$ python -q
>>> import numpy as np
>>> np.set_printoptions(precision=1, suppress=True, linewidth=160, sign=" ")
>>> rnd = lambda a: np.round(a, 1) + 0
>>> F = np.load("block10.npy")
>>> print(F)
[[ 0  1  0  0  0  0]
 [ 1  0  0  0  0  0]
 [ 3  3  0  0  0  0]
 [ 0  0  0  1  0  0]
 [ 0  0  1  0  0  0]
 [ 0  0  3  3  0  0]
 [ 0  0  0  0  0  1]
 [ 0  0  0  0  1  0]
 [ 0  0  0  0  3  3]]
>>> print(F.reshape(-1, 2))
[[ 0  1]
 [ 0  0]
 [ 0  0]
 [ 1  0]
 [ 0  0]
 [ 0  0]
 [ 3  3]
 [ 0  0]
 [ 0  0]
 [ 0  0]
 [ 0  1]
 [ 0  0]
 [ 0  0]
 [ 1  0]
 [ 0  0]
 [ 0  0]
 [ 3  3]
 [ 0  0]
 [ 0  0]
 [ 0  0]
 [ 0  1]
 [ 0  0]
 [ 0  0]
 [ 1  0]
 [ 0  0]
 [ 0  0]
 [ 3  3]]
>>> blk = F.reshape(9, 2, -1)
>>> print(blk.sum(axis=1))
[[ 0  1  0]
 [ 1  0  0]
 [ 3  3  0]
 [ 1  0  0]
 [ 0  0  1]
 [ 3  0  3]
 [ 0  0  1]
 [ 0  1  0]
 [ 0  3  3]]
>>> print(np.einsum("ihd,jhd->hij", blk, blk).shape)
(2, 9, 9)
>>> blk = np.stack([F, 3 * F, F[::-1]])
>>> print(rnd(np.linalg.norm(blk, axis=(1, 2))))
[  7.7  23.2   7.7]
>>> print(np.linalg.matrix_rank(blk.reshape(3, -1)))
2
>>> print((blk @ F.T).shape)
(3, 9, 9)
>>> rng = np.random.default_rng(7781)
>>> B = F + rng.integers(-2, 3, (9, 3)) @ rng.integers(-2, 3, (3, 6))
>>> print(B)
[[-5 -5 -2  4  4  1]
 [ 0 -2  1 -1  0 -1]
 [ 1  3 -2  4  2  4]
 [-3 -2 -4  7  4  3]
 [ 1  2  0  1  0  1]
 [-5 -6  7  1  0  1]
 [ 0  0  3 -3 -2  1]
 [ 6 10  2 -3 -4  3]
 [ 2  2 -3  2  4  2]]
>>> print(np.abs(B - F).sum(axis=1))
[ 22   6  14  22   6  18   8  29  11]
>>> print(B - F)
[[-5 -6 -2  4  4  1]
 [-1 -2  1 -1  0 -1]
 [-2  0 -2  4  2  4]
 [-3 -2 -4  6  4  3]
 [ 1  2 -1  1  0  1]
 [-5 -6  4 -2  0  1]
 [ 0  0  3 -3 -2  0]
 [ 6 10  2 -3 -5  3]
 [ 2  2 -3  2  1 -1]]
>>> print(rnd(np.linalg.svd(B - F, compute_uv=False)))
[ 19.1  12.3   6.3   0.    0.    0. ]
>>> print(np.linalg.matrix_rank(B - F, tol=1e-8))
3
